$ python -q
>>> import numpy as np
>>> from numpy import linalg as LA
>>> np.set_printoptions(suppress=True, linewidth=160)
>>> X = np.load("run15.npy")
>>> X
array([[0, 0, 0, 1, 0],
       [0, 0, 0, 0, 1],
       [0, 0, 0, 1, 0],
       [1, 0, 1, 0, 0],
       [0, 1, 0, 0, 0]])
>>> out = np.array([[4, 8, -4], [9, 7, -4]])
>>> Z = np.kron(out, X)
>>> LA.matrix_rank(Z)
np.int64(8)
>>> M = np.load("a.npy")
>>> M.round(3)
array([[0.162, 0.081, 0.027, 0.108, 0.081, 0.054, 0.081, 0.054, 0.108, 0.027, 0.027, 0.081, 0.027, 0.081],
       [0.078, 0.118, 0.059, 0.098, 0.098, 0.059, 0.039, 0.078, 0.   , 0.039, 0.098, 0.098, 0.078, 0.059],
       [0.089, 0.111, 0.111, 0.067, 0.022, 0.111, 0.089, 0.067, 0.044, 0.044, 0.022, 0.111, 0.089, 0.022],
       [0.081, 0.135, 0.054, 0.054, 0.   , 0.135, 0.108, 0.   , 0.054, 0.081, 0.081, 0.108, 0.054, 0.054],
       [0.059, 0.029, 0.118, 0.147, 0.059, 0.   , 0.147, 0.059, 0.   , 0.059, 0.088, 0.118, 0.   , 0.118],
       [0.032, 0.097, 0.032, 0.065, 0.161, 0.129, 0.   , 0.065, 0.065, 0.032, 0.032, 0.129, 0.129, 0.032],
       [0.114, 0.091, 0.091, 0.045, 0.068, 0.114, 0.068, 0.   , 0.068, 0.045, 0.045, 0.114, 0.045, 0.091],
       [0.026, 0.103, 0.103, 0.051, 0.051, 0.026, 0.051, 0.051, 0.051, 0.128, 0.051, 0.077, 0.128, 0.103],
       [0.051, 0.051, 0.128, 0.051, 0.026, 0.103, 0.128, 0.026, 0.077, 0.077, 0.077, 0.   , 0.128, 0.077],
       [0.093, 0.023, 0.07 , 0.023, 0.07 , 0.116, 0.116, 0.047, 0.023, 0.14 , 0.07 , 0.093, 0.093, 0.023],
       [0.1  , 0.08 , 0.02 , 0.1  , 0.06 , 0.1  , 0.1  , 0.04 , 0.08 , 0.08 , 0.12 , 0.   , 0.02 , 0.1  ],
       [0.   , 0.024, 0.122, 0.098, 0.122, 0.   , 0.098, 0.098, 0.024, 0.049, 0.122, 0.122, 0.098, 0.024],
       [0.075, 0.05 , 0.075, 0.1  , 0.125, 0.025, 0.075, 0.025, 0.075, 0.1  , 0.025, 0.125, 0.05 , 0.075],
       [0.098, 0.098, 0.02 , 0.098, 0.059, 0.078, 0.059, 0.098, 0.078, 0.059, 0.078, 0.059, 0.098, 0.02 ]])
>>> # row-stochastic, so 1 is an eigenvalue
>>> np.round(np.sort(np.abs(LA.eigvals(M))), 3)
array([0.038, 0.038, 0.071, 0.071, 0.081, 0.081, 0.084, 0.101, 0.101, 0.119, 0.129, 0.158, 0.158, 1.   ])
>>> round(float(np.trace(M)), 3)
1.28
>>> rng = np.random.default_rng(962774)
>>> labels = rng.permutation(14)
>>> labels
array([11, 10,  1,  7,  3,  2,  0, 12,  6,  9, 13,  4,  8,  5])
>>> out = M[labels][:, labels]
>>> np.allclose(out, M)
False
>>> np.round(np.sort(np.abs(LA.eigvals(out))), 3)
array([0.038, 0.038, 0.071, 0.071, 0.081, 0.081, 0.084, 0.101, 0.101, 0.119, 0.129, 0.158, 0.158, 1.   ])
>>> A = np.load("sample15.npy")
>>> A.round(3) + 0
array([[ 0.766, -0.151, -0.036,  0.019,  0.008,  0.   ,  0.031, -0.078,  0.054, -0.045, -0.118, -0.085, -0.056,  0.303,  0.162],
       [-0.151,  0.835, -0.083, -0.068,  0.007,  0.088, -0.131, -0.123,  0.069, -0.049, -0.116, -0.062,  0.074,  0.158,  0.092],
       [-0.036, -0.083,  0.77 ,  0.005,  0.206,  0.034, -0.095, -0.044, -0.043, -0.235,  0.03 , -0.112,  0.163,  0.06 , -0.117],
       [ 0.019, -0.068,  0.005,  0.87 , -0.089,  0.127, -0.203, -0.088,  0.069,  0.072, -0.072,  0.036,  0.102, -0.086,  0.024],
       [ 0.008,  0.007,  0.206, -0.089,  0.699,  0.11 , -0.146,  0.088,  0.037,  0.284, -0.063,  0.053, -0.155,  0.016,  0.074],
       [ 0.   ,  0.088,  0.034,  0.127,  0.11 ,  0.813,  0.316, -0.021, -0.007, -0.062,  0.041,  0.047, -0.056, -0.022,  0.06 ],
       [ 0.031, -0.131, -0.095, -0.203, -0.146,  0.316,  0.454,  0.06 , -0.019,  0.064, -0.033, -0.096,  0.118,  0.014, -0.161],
       [-0.078, -0.123, -0.044, -0.088,  0.088, -0.021,  0.06 ,  0.646,  0.187, -0.064, -0.16 ,  0.106,  0.224, -0.114,  0.218],
       [ 0.054,  0.069, -0.043,  0.069,  0.037, -0.007, -0.019,  0.187,  0.875, -0.048,  0.117, -0.081, -0.074,  0.051, -0.167],
       [-0.045, -0.049, -0.235,  0.072,  0.284, -0.062,  0.064, -0.064, -0.048,  0.71 ,  0.051, -0.099,  0.148,  0.06 , -0.09 ],
       [-0.118, -0.116,  0.03 , -0.072, -0.063,  0.041, -0.033, -0.16 ,  0.117,  0.051,  0.861,  0.03 ,  0.036,  0.066,  0.177],
       [-0.085, -0.062, -0.112,  0.036,  0.053,  0.047, -0.096,  0.106, -0.081, -0.099,  0.03 ,  0.855, -0.039,  0.216, -0.091],
       [-0.056,  0.074,  0.163,  0.102, -0.155, -0.056,  0.118,  0.224, -0.074,  0.148,  0.036, -0.039,  0.697,  0.208,  0.029],
       [ 0.303,  0.158,  0.06 , -0.086,  0.016, -0.022,  0.014, -0.114,  0.051,  0.06 ,  0.066,  0.216,  0.208,  0.46 , -0.078],
       [ 0.162,  0.092, -0.117,  0.024,  0.074,  0.06 , -0.161,  0.218, -0.167, -0.09 ,  0.177, -0.091,  0.029, -0.078,  0.69 ]])
>>> # symmetric, so the eigenvalues are real
>>> x0 = np.array([0, 3, 2, 2, 3, 0, 0, 1, 2, 0, 0, 0, 0, 2, 0])
>>> np.round(A @ np.eye(15)[12], 3)
array([-0.056,  0.074,  0.163,  0.102, -0.155, -0.056,  0.118,  0.224, -0.074,  0.148,  0.036, -0.039,  0.697,  0.208,  0.029])
>>> (A @ x0).argmax()
np.int64(1)
>>> np.sign((A @ x0).round(6))
array([ 1.,  1.,  1.,  1.,  1.,  1., -1.,  1.,  1.,  1., -1.,  1.,  1.,  1.,  1.])
>>> LA.norm(A @ x0) <= LA.norm(A, 2) * LA.norm(x0) + 1e-9
np.True_
